% python3 -q
>>> import numpy as np
>>> import numpy.linalg as la
>>> np.set_printoptions(precision=4, suppress=True, linewidth=120)
>>> def rnd(a):
...     return np.round(a, 4) + 0
... 
>>> E = np.loadtxt("sample4.csv", delimiter=",")
>>> E
array([[3., 3., 0., 0., 0., 0.],
       [0., 1., 0., 0., 0., 0.],
       [1., 3., 0., 0., 0., 0.],
       [0., 0., 3., 3., 0., 0.],
       [0., 0., 0., 1., 0., 0.],
       [0., 0., 1., 3., 0., 0.],
       [0., 0., 0., 0., 3., 3.],
       [0., 0., 0., 0., 0., 1.],
       [0., 0., 0., 0., 1., 3.]])
>>> t = np.radians(72)
>>> r_ = np.eye(6)
>>> r_[1, 1] = r_[2, 2] = np.cos(t)
>>> r_[1, 2], r_[2, 1] = -np.sin(t), np.sin(t)
>>> rnd(r_)
array([[ 1.    ,  0.    ,  0.    ,  0.    ,  0.    ,  0.    ],
       [ 0.    ,  0.309 , -0.9511,  0.    ,  0.    ,  0.    ],
       [ 0.    ,  0.9511,  0.309 ,  0.    ,  0.    ,  0.    ],
       [ 0.    ,  0.    ,  0.    ,  1.    ,  0.    ,  0.    ],
       [ 0.    ,  0.    ,  0.    ,  0.    ,  1.    ,  0.    ],
       [ 0.    ,  0.    ,  0.    ,  0.    ,  0.    ,  1.    ]])
>>> M2 = E @ r_.T
>>> rnd(la.det(r_)), rnd(np.trace(r_))
(np.float64(1.0), np.float64(4.618))
>>> np.allclose(la.norm(E, axis=1), la.norm(M2, axis=1))
True
>>> rnd(np.abs(M2 - E).max(axis=0))
array([0.    , 2.8532, 2.8532, 0.    , 0.    , 0.    ])
>>> rnd(la.svd(E, compute_uv=False)), rnd(la.svd(M2, compute_uv=False))
(array([5.2265, 5.2265, 5.2265, 1.2977, 1.2977, 1.2977]), array([5.2265, 5.2265, 5.2265, 1.2977, 1.2977, 1.2977]))
>>> vec = np.array([-2, 2, 3, -1, -1, 0])
>>> la.norm(E @ vec) <= la.norm(E, 2) * la.norm(vec) + 1e-9
np.True_
>>> E @ (2 * vec)
array([ 0.,  4.,  8., 12., -2.,  0., -6.,  0., -2.])
>>> np.einsum("ij,j->i", E, vec)
array([ 0.,  2.,  4.,  6., -1.,  0., -3.,  0., -1.])
>>> rng = np.random.default_rng(809227)
>>> M2 = E + rng.integers(-2, 3, (9, 3)) @ rng.integers(-2, 3, (3, 6))
>>> M2
array([[ 13.,   2., -10.,  -5.,   2.,   1.],
       [  4.,   3.,  -4.,  -1.,   0.,   3.],
       [ 11.,   2., -10.,  -2.,   6.,   0.],
       [  6.,   6.,  -3.,   2.,  -2.,   8.],
       [ -2.,   2.,   2.,   2.,  -2.,   2.],
       [ -2.,   2.,   3.,   1.,  -6.,   3.],
       [ -2.,   5.,   2.,   6.,   5.,   7.],
       [  0.,  -3.,   0.,  -5.,  -4.,  -1.],
       [ -4.,   1.,   4.,   3.,   1.,   3.]])
>>> rnd(la.svd(M2 - E, compute_uv=False))
array([25.0967, 14.2998, 11.2992,  0.    ,  0.    ,  0.    ])
>>> np.abs(E).max()
np.float64(3.0)
>>> rnd(la.norm(E))
np.float64(9.3274)
>>> rnd(la.svd(E, compute_uv=False))
array([5.2265, 5.2265, 5.2265, 1.2977, 1.2977, 1.2977])
>>> E.sum(axis=1)
array([6., 1., 4., 6., 1., 4., 6., 1., 4.])
>>> np.diff(E, axis=0)
array([[-3., -2.,  0.,  0.,  0.,  0.],
       [ 1.,  2.,  0.,  0.,  0.,  0.],
       [-1., -3.,  3.,  3.,  0.,  0.],
       [ 0.,  0., -3., -2.,  0.,  0.],
       [ 0.,  0.,  1.,  2.,  0.,  0.],
       [ 0.,  0., -1., -3.,  3.,  3.],
       [ 0.,  0.,  0.,  0., -3., -2.],
       [ 0.,  0.,  0.,  0.,  1.,  2.]])
>>> E - E[0]
array([[ 0.,  0.,  0.,  0.,  0.,  0.],
       [-3., -2.,  0.,  0.,  0.,  0.],
       [-2.,  0.,  0.,  0.,  0.,  0.],
       [-3., -3.,  3.,  3.,  0.,  0.],
       [-3., -3.,  0.,  1.,  0.,  0.],
       [-3., -3.,  1.,  3.,  0.,  0.],
       [-3., -3.,  0.,  0.,  3.,  3.],
       [-3., -3.,  0.,  0.,  0.,  1.],
       [-3., -3.,  0.,  0.,  1.,  3.]])
>>> la.matrix_rank(E)
np.int64(6)
>>> rnd(E.mean(axis=0))
array([0.4444, 0.7778, 0.4444, 0.7778, 0.4444, 0.7778])
